$ ipython --no-banner

In [1]: import numpy as np

In [2]: np.set_printoptions(precision=3, suppress=True, linewidth=160, sign=" ")

In [3]: J = np.load("block13.npy")

In [4]: print(J)
[[ 0  0  1  0  0  0  1  0  0  0  1]
 [ 0  0  0  1  1  1  0  1  1  0  0]
 [ 1  0  0  0  0  0  1  0  0  0  1]
 [ 0  1  0  0  1  0  0  1  0  0  0]
 [ 0  1  0  1  0  1  0  1  1  0  0]
 [ 0  1  0  0  1  0  0  1  1  0  0]
 [ 1  0  1  0  0  0  0  0  0  0  1]
 [ 0  1  0  1  1  1  0  0  1  0  0]
 [ 0  1  0  0  1  1  0  1  0  0  0]
 [ 0  0  0  0  0  0  0  0  0  0  0]
 [ 1  0  1  0  0  0  1  0  0  0  0]]

In [5]: rng = np.random.default_rng(32)

In [6]: other = J + rng.integers(-2, 3, (11, 10)) @ rng.integers(-2, 3, (10, 11))

In [7]: print(other)
[[  7  -3   5  11  -2  10  -9   3   5   2   3]
 [ -3  -9   8  -6   5  -3   2   8 -11  11  -9]
 [  2 -10   2   1   8   3   4   6  -2  -3   5]
 [  6   1   2   3   4   5  -6  -2   4  15  -8]
 [ -3   2   5   0 -11   0 -17  -3  -4   5  -2]
 [ -4  -1  -1   7  -5  -6  -4 -12  10  -8   5]
 [  3  13 -11  -7  -3  -2   5   4  -6  -7  10]
 [ -4   0   8   5  -8   1 -14  -1  -2   7  -7]
 [ -7   6   3   1 -11   0  -8  -7  -1  -2  -8]
 [ -1  14 -10  -2  -8   3  -5  -2  -3  -6   3]
 [  0  -2   2  -4   2   0   2   9  -6   1   2]]

In [8]: print(np.abs(other - J).sum(axis=1))
[ 59  76  43  55  55  65  70  58  56  57  29]

In [9]: print(other - J)
[[  7  -3   4  11  -2  10 -10   3   5   2   2]
 [ -3  -9   8  -7   4  -4   2   7 -12  11  -9]
 [  1 -10   2   1   8   3   3   6  -2  -3   4]
 [  6   0   2   3   3   5  -6  -3   4  15  -8]
 [ -3   1   5  -1 -11  -1 -17  -4  -5   5  -2]
 [ -4  -2  -1   7  -6  -6  -4 -13   9  -8   5]
 [  2  13 -12  -7  -3  -2   5   4  -6  -7   9]
 [ -4  -1   8   4  -9   0 -14  -1  -3   7  -7]
 [ -7   5   3   1 -12  -1  -8  -8  -1  -2  -8]
 [ -1  14 -10  -2  -8   3  -5  -2  -3  -6   3]
 [ -1  -2   1  -4   2   0   1   9  -6   1   2]]

In [10]: print(np.linalg.matrix_rank(other - J, tol=1e-8))
10

In [11]: def softmax(z):
    ...:     e = np.exp(z - z.max(axis=-1, keepdims=True))
    ...:     return e / e.sum(axis=-1, keepdims=True)
    ...: 

In [12]: print(softmax(J[4]))
[ 0.051  0.139  0.051  0.139  0.051  0.139  0.051  0.139  0.139  0.051  0.051]

In [13]: print(np.round(softmax(10 * J[4]), 3) + 0)
[ 0.   0.2  0.   0.2  0.   0.2  0.   0.2  0.2  0.   0. ]

In [14]: S = J @ J.T / np.sqrt(11)

In [15]: print(softmax(S).round(6).argmax(axis=1))
[  0   1   2   3   4   5   6   7   8   0  10]

In [16]: G = J.T @ J

In [17]: print(np.linalg.eigvalsh(G)[::-1])
[ 19.606   9.      3.253   1.      1.      1.      1.      1.      1.      0.141   0.   ]

In [18]: print((J @ J.T).shape)
(11, 11)

In [19]: print(np.trace(G), (J ** 2).sum())
38 38

In [20]: print(np.allclose(G, G.T))
True

In [21]: rk = np.linalg.matrix_rank(J)

In [22]: print(rk)
10

In [23]: null = np.linalg.svd(J)[2][rk:].T

In [24]: print(np.allclose(J @ null, 0))
True

In [25]: print([int(np.linalg.matrix_rank(J[:, :j + 1])) for j in range(11)])
[1, 2, 3, 4, 5, 6, 7, 8, 9, 9, 10]

In [26]: print([int(np.linalg.matrix_rank(J[:i])) for i in range(1, len(J) + 1)])
[1, 2, 3, 4, 5, 6, 7, 8, 9, 9, 10]

In [27]: print(np.linalg.matrix_rank(J.T @ J), np.linalg.matrix_rank(J @ J.T))
10 10

In [28]: print(np.argwhere(np.triu(J)))
[[  0   2]
 [  0   6]
 [  0  10]
 [  1   3]
 [  1   4]
 [  1   5]
 [  1   7]
 [  1   8]
 [  2   6]
 [  2  10]
 [  3   4]
 [  3   7]
 [  4   5]
 [  4   7]
 [  4   8]
 [  5   7]
 [  5   8]
 [  6  10]
 [  7   8]]

In [29]: print(np.trace(J @ J @ J) // 6)
17

In [30]: print(J @ J)
[[ 3  0  2  0  0  0  2  0  0  0  2]
 [ 0  5  0  2  4  3  0  4  3  0  0]
 [ 2  0  3  0  0  0  2  0  0  0  2]
 [ 0  2  0  3  2  3  0  2  3  0  0]
 [ 0  4  0  2  5  3  0  4  3  0  0]
 [ 0  3  0  3  3  4  0  3  3  0  0]
 [ 2  0  2  0  0  0  3  0  0  0  2]
 [ 0  4  0  2  4  3  0  5  3  0  0]
 [ 0  3  0  3  3  3  0  3  4  0  0]
 [ 0  0  0  0  0  0  0  0  0  0  0]
 [ 2  0  2  0  0  0  2  0  0  0  3]]

In [31]: print(J.sum(axis=0))
[ 3  5  3  3  5  4  3  5  4  0  3]

In [32]: L = np.diag(J.sum(axis=1)) - J

In [33]: print(np.round(np.linalg.eigvalsh(L), 3) + 0)
[ 0.  0.  0.  3.  4.  4.  4.  5.  6.  6.  6.]

In [34]: print((np.linalg.eigvalsh(L) < 1e-8).sum())
3

In [35]: print(round(np.linalg.det(L[1:, 1:])))
0

In [36]: M = np.load("a.npy")

In [37]: print(M)
[[  4  10   4  -4  -4  -6  -6]
 [ 10  10  -6   8  -8   4  10]
 [ 10  10  -6   8  -8   4  10]
 [ 17  20  -7  10 -14   3  12]
 [  8   5  -8  10  -6   7  13]]

In [38]: print(np.unique(M.round(6), axis=0).shape)
(4, 7)

In [39]: print(np.abs(np.diag(np.linalg.qr(M)[1])) > 1e-9)
[ True  True False False False]

In [40]: rk = np.linalg.matrix_rank(M)

In [41]: print(rk)
2

In [42]: null = np.linalg.svd(M)[2][rk:].T

In [43]: print(null.shape)
(7, 5)

In [44]: print([int(np.linalg.matrix_rank(M[:i])) for i in range(1, len(M) + 1)])
[1, 2, 2, 2, 2]

In [45]: th = np.radians(45)

In [46]: R = np.eye(7)

In [47]: R[2, 2] = R[0, 0] = np.cos(th)

In [48]: R[2, 0], R[0, 2] = -np.sin(th), np.sin(th)

In [49]: print(R)
[[ 0.707  0.     0.707  0.     0.     0.     0.   ]
 [ 0.     1.     0.     0.     0.     0.     0.   ]
 [-0.707  0.     0.707  0.     0.     0.     0.   ]
 [ 0.     0.     0.     1.     0.     0.     0.   ]
 [ 0.     0.     0.     0.     1.     0.     0.   ]
 [ 0.     0.     0.     0.     0.     1.     0.   ]
 [ 0.     0.     0.     0.     0.     0.     1.   ]]

In [50]: other = M @ R.T

In [51]: print(np.allclose(M @ M.T, other @ other.T))
True

In [52]: print(np.abs(other - M).max(axis=0))
[ 9.929  0.     9.971  0.     0.     0.     0.   ]

In [53]: print(np.allclose(np.linalg.norm(M, axis=1), np.linalg.norm(other, axis=1)))
True

In [54]: W0 = np.array([[0, 2, 3, 0, 3, 0, 3, 2, -2],
    ...:     [1, 1, -1, 0, 3, -3, -1, 0, 2],
    ...:     [1, 2, -3, 0, -1, -3, 1, 3, 2],
    ...:     [-1, 1, -3, 0, -1, -1, 2, -2, -1],
    ...:     [3, 0, 2, 2, 2, 3, -3, 2, -1],
    ...:     [-3, -3, -2, -3, 1, -3, -2, -2, 2],
    ...:     [3, 0, 1, -2, -1, 3, -2, -1, -1],
    ...:     [0, 2, -2, 1, 1, -3, 0, -2, 2],
    ...:     [-3, 1, 0, 3, -1, -1, 0, 1, -3],
    ...:     [3, 3, 2, -2, -1, 2, -3, -2, -1],
    ...:     [0, 2, -2, 0, 1, -3, -3, 0, -2]])

In [55]: W0[:, 2] = -3 * W0[:, 1]

In [56]: print(W0)
[[ 0  2 -6  0  3  0  3  2 -2]
 [ 1  1 -3  0  3 -3 -1  0  2]
 [ 1  2 -6  0 -1 -3  1  3  2]
 [-1  1 -3  0 -1 -1  2 -2 -1]
 [ 3  0  0  2  2  3 -3  2 -1]
 [-3 -3  9 -3  1 -3 -2 -2  2]
 [ 3  0  0 -2 -1  3 -2 -1 -1]
 [ 0  2 -6  1  1 -3  0 -2  2]
 [-3  1 -3  3 -1 -1  0  1 -3]
 [ 3  3 -9 -2 -1  2 -3 -2 -1]
 [ 0  2 -6  0  1 -3 -3  0 -2]]

In [57]: print(np.round(softmax(W0[2] + 3), 3) + 0)
[ 0.065  0.177  0.     0.024  0.009  0.001  0.065  0.481  0.177]

In [58]: print(np.round(softmax(10 * W0[2]), 3) + 0)
[ 0.  0.  0.  0.  0.  0.  0.  1.  0.]

In [59]: print(softmax(W0).sum(axis=1))
[ 1.  1.  1.  1.  1.  1.  1.  1.  1.  1.  1.]

In [60]: S = W0 @ W0.T / np.sqrt(9)

In [61]: print(softmax(S).round(6).argmax(axis=1))
[ 0  7  2  9  4  5  6  7  8  9  9]

In [62]: print(softmax(S)[2] @ W0)
[ 1.002  2.002 -6.007 -0.003 -0.994 -2.986  0.988  2.977  1.989]

In [63]: vec = np.array([3, -2, 3, 3, 2, -2, 0, 3, 0])

In [64]: print(W0 @ np.ones(9))
[  2.   0.  -1.  -6.   8.  -4.  -1.  -5.  -6. -10. -11.]

In [65]: print(W0 @ vec)
[-10   4  -6 -20  19  17  -8 -17  -8 -42 -14]

In [66]: print((W0 * vec).sum(axis=1))
[-10   4  -6 -20  19  17  -8 -17  -8 -42 -14]

In [67]: print(W0 * vec)
[[  0  -4 -18   0   6   0   0   6   0]
 [  3  -2  -9   0   6   6   0   0   0]
 [  3  -4 -18   0  -2   6   0   9   0]
 [ -3  -2  -9   0  -2   2   0  -6   0]
 [  9   0   0   6   4  -6   0   6   0]
 [ -9   6  27  -9   2   6   0  -6   0]
 [  9   0   0  -6  -2  -6   0  -3   0]
 [  0  -4 -18   3   2   6   0  -6   0]
 [ -9  -2  -9   9  -2   2   0   3   0]
 [  9  -6 -27  -6  -2  -4   0  -6   0]
 [  0  -4 -18   0   2   6   0   0   0]]

In [68]: print(np.einsum("ij,j->i", W0, vec))
[-10   4  -6 -20  19  17  -8 -17  -8 -42 -14]

In [69]: print(np.sign((W0 @ vec).round(6)))
[-1  1 -1 -1  1  1 -1 -1 -1 -1 -1]

In [70]: Uu, sv, VT = np.linalg.svd(J)

In [71]: print(sv)
[ 4.428  3.     1.804  1.     1.     1.     1.     1.     1.     0.376  0.   ]

In [72]: print(np.argmax(sv[:-1] / (sv[1:] + 1e-6)) + 1)
10

In [73]: other = Uu[:, :10] @ np.diag(sv[:10]) @ VT[:10]

In [74]: print(round(np.linalg.norm(J - other, 2), 3), sv[10])
0.0 0.0

In [75]: X = np.loadtxt("test14.csv", delimiter=",")

In [76]: print(X)
[[ 188.  150.  135.  173.  164.  189.  121.   98.  181.]
 [ 150.  224.  120.  170.  202.  210.  142.  142.  180.]
 [ 135.  120.  217.  196.  157.  202.  128.  100.  223.]
 [ 173.  170.  196.  251.  162.  204.  115.  144.  226.]
 [ 164.  202.  157.  162.  263.  234.  197.  120.  200.]
 [ 189.  210.  202.  204.  234.  276.  189.  127.  254.]
 [ 121.  142.  128.  115.  197.  189.  223.  116.  218.]
 [  98.  142.  100.  144.  120.  127.  116.  141.  157.]
 [ 181.  180.  223.  226.  200.  254.  218.  157.  316.]]

In [77]: W1 = np.array([[-1, 0, 2, 1],
    ...:     [2, 3, -3, -2],
    ...:     [2, 0, -1, 3],
    ...:     [-2, 1, 2, 3],
    ...:     [1, 3, -1, 2],
    ...:     [1, 0, 3, -3],
    ...:     [-3, -2, -2, 3],
    ...:     [2, 1, -3, -2],
    ...:     [2, 3, -2, -1]])

In [78]: b = np.array([4, 2, 2, -3])

In [79]: hid = np.maximum(X @ W1 + b, 0)

In [80]: print(np.linalg.matrix_rank(hid))
3

In [81]: C = np.array([[3, 0], [5, 0], [5, 2], [1, 1]])

In [82]: print(hid @ C)
[[  9900.    556.]
 [ 12041.    305.]
 [ 10826.    800.]
 [ 12385.    714.]
 [ 12454.    689.]
 [ 13736.    683.]
 [  9633.    609.]
 [  8662.    311.]
 [ 13781.    827.]]

In [83]: print(W1 @ C)
[[  8   5]
 [  4  -8]
 [  4   1]
 [ 12   7]
 [ 15   0]
 [ 15   3]
 [-26  -1]
 [ -6  -8]
 [ 10  -5]]

In [84]: print([round(float(x), 3) for x in np.linalg.svd(X, compute_uv=False)[:3]])
[1613.062, 167.521, 127.479]

In [85]: print(round(float(np.linalg.norm(X, 2) / np.linalg.norm(X)), 3))
0.989

In [86]: print(np.linalg.cond(X) > 100)
True

In [87]: print(np.argsort(-np.linalg.norm(X, axis=0).round(6), kind="stable")[:3])
[ 8  5  4]
